$ ipython --no-banner

In [1]: import numpy as np

In [2]: import numpy.linalg as la

In [3]: np.set_printoptions(precision=1, suppress=True, linewidth=160, floatmode="fixed")

In [4]: q, _ = la.qr(np.array([[0.2, -0.7, 0.7, 0.8],
   ...:     [-0.4, 2.3, -0.4, 0.4],
   ...:     [0.9, 1.7, -0.8, -0.6],
   ...:     [-1.1, -0.5, -0.6, -2.1]]))

In [5]: evecs, _ = la.qr(np.array([[-0.3, -1.0, -0.3, 0.6, -1.0, 2.7],
   ...:     [0.3, 0.3, -0.3, 1.0, 1.3, 0.9],
   ...:     [1.3, -1.2, -1.6, -1.0, -0.8, 0.8],
   ...:     [-0.9, -0.6, -1.2, -0.5, -0.4, 0.7],
   ...:     [-0.2, -0.1, 0.4, -0.3, 0.7, 0.1],
   ...:     [-1.4, 1.2, 0.8, -0.9, 0.6, 0.1]]))

In [6]: s = 3 * 0.7 ** np.arange(4)

In [7]: F = q[:, :4] * s @ evecs[:4]

In [8]: F.round(1) + 0
Out[8]: 
array([[ 0.2,  0.3, -1.2,  0.0, -0.4,  0.1],
       [ 0.0,  1.2,  0.8,  1.2,  0.8, -0.1],
       [-0.5, -1.0, -0.2,  0.8,  0.2,  1.7],
       [-1.0,  1.4,  0.9, -1.1,  0.3, -0.8]])

In [9]: left, s, Vt = la.svd(F, full_matrices=False)

In [10]: s / s[0]
Out[10]: array([1.0, 0.7, 0.5, 0.3])

In [11]: np.cumsum(s ** 2) / np.sum(s ** 2)
Out[11]: array([0.5, 0.8, 0.9, 1.0])

In [12]: left.shape, s.shape, Vt.shape
Out[12]: ((4, 4), (4,), (4, 6))

In [13]: round(float(np.sqrt((s ** 2).sum())), 1), round(la.norm(F), 1)
Out[13]: (4.1, np.float64(4.1))

In [14]: np.allclose(left * s @ Vt, F)
Out[14]: True

In [15]: np.round(left.T @ left, 1) + 0
Out[15]: 
array([[1.0, 0.0, 0.0, 0.0],
       [0.0, 1.0, 0.0, 0.0],
       [0.0, 0.0, 1.0, 0.0],
       [0.0, 0.0, 0.0, 1.0]])

In [16]: np.round(left.T @ F @ Vt.T, 1) + 0
Out[16]: 
array([[3.0, 0.0, 0.0, 0.0],
       [0.0, 2.1, 0.0, 0.0],
       [0.0, 0.0, 1.5, 0.0],
       [0.0, 0.0, 0.0, 1.0]])

In [17]: rng = np.random.default_rng(177622)

In [18]: Y = F + rng.integers(-2, 3, (4, 1)) @ rng.integers(-2, 3, (1, 6))

In [19]: Y.round(1) + 0
Out[19]: 
array([[-1.8, -3.7, -1.2,  2.0,  1.6,  4.1],
       [ 0.0,  1.2,  0.8,  1.2,  0.8, -0.1],
       [-0.5, -1.0, -0.2,  0.8,  0.2,  1.7],
       [-2.0, -0.6,  0.9, -0.1,  1.3,  1.2]])

In [20]: la.matrix_rank(Y - F, tol=1e-8)
Out[20]: np.int64(1)

In [21]: np.round(la.svd(Y - F, compute_uv=False), 1) + 0
Out[21]: array([7.4, 0.0, 0.0, 0.0])

In [22]: np.round(np.diff(F, axis=0), 1) + 0
Out[22]: 
array([[-0.2,  0.9,  1.9,  1.2,  1.3, -0.2],
       [-0.5, -2.2, -1.0, -0.5, -0.6,  1.8],
       [-0.4,  2.4,  1.2, -1.9,  0.0, -2.5]])

In [23]: la.svd(F, compute_uv=False)
Out[23]: array([3.0, 2.1, 1.5, 1.0])

In [24]: la.matrix_rank(F)
Out[24]: np.int64(4)

In [25]: np.round(la.norm(F), 1)
Out[25]: np.float64(4.1)

In [26]: F - F[0]
Out[26]: 
array([[ 0.0,  0.0,  0.0,  0.0,  0.0,  0.0],
       [-0.2,  0.9,  1.9,  1.2,  1.3, -0.2],
       [-0.7, -1.3,  0.9,  0.7,  0.7,  1.6],
       [-1.2,  1.1,  2.1, -1.1,  0.7, -0.9]])

In [27]: F.sum(axis=1)
Out[27]: array([-1.0,  4.0,  1.0, -0.2])

In [28]: X = np.load("m.npy")

In [29]: X
Out[29]: 
array([[-1.4, -1.2, -1.3, -0.3, -2.0,  1.0],
       [ 0.3,  0.3,  0.3,  0.1,  0.7, -0.7],
       [ 1.1,  1.5,  1.2,  1.0,  4.1, -5.8]])

In [30]: rank = la.matrix_rank(X)

In [31]: rank
Out[31]: np.int64(2)

In [32]: null = la.svd(X)[2][rank:].T

In [33]: np.allclose(X @ null, 0)
Out[33]: True

In [34]: la.matrix_rank(X.T @ X), la.matrix_rank(X @ X.T)
Out[34]: (np.int64(2), np.int64(2))

In [35]: [int(la.matrix_rank(np.delete(X, i, axis=0))) for i in range(3)]
Out[35]: [2, 2, 2]
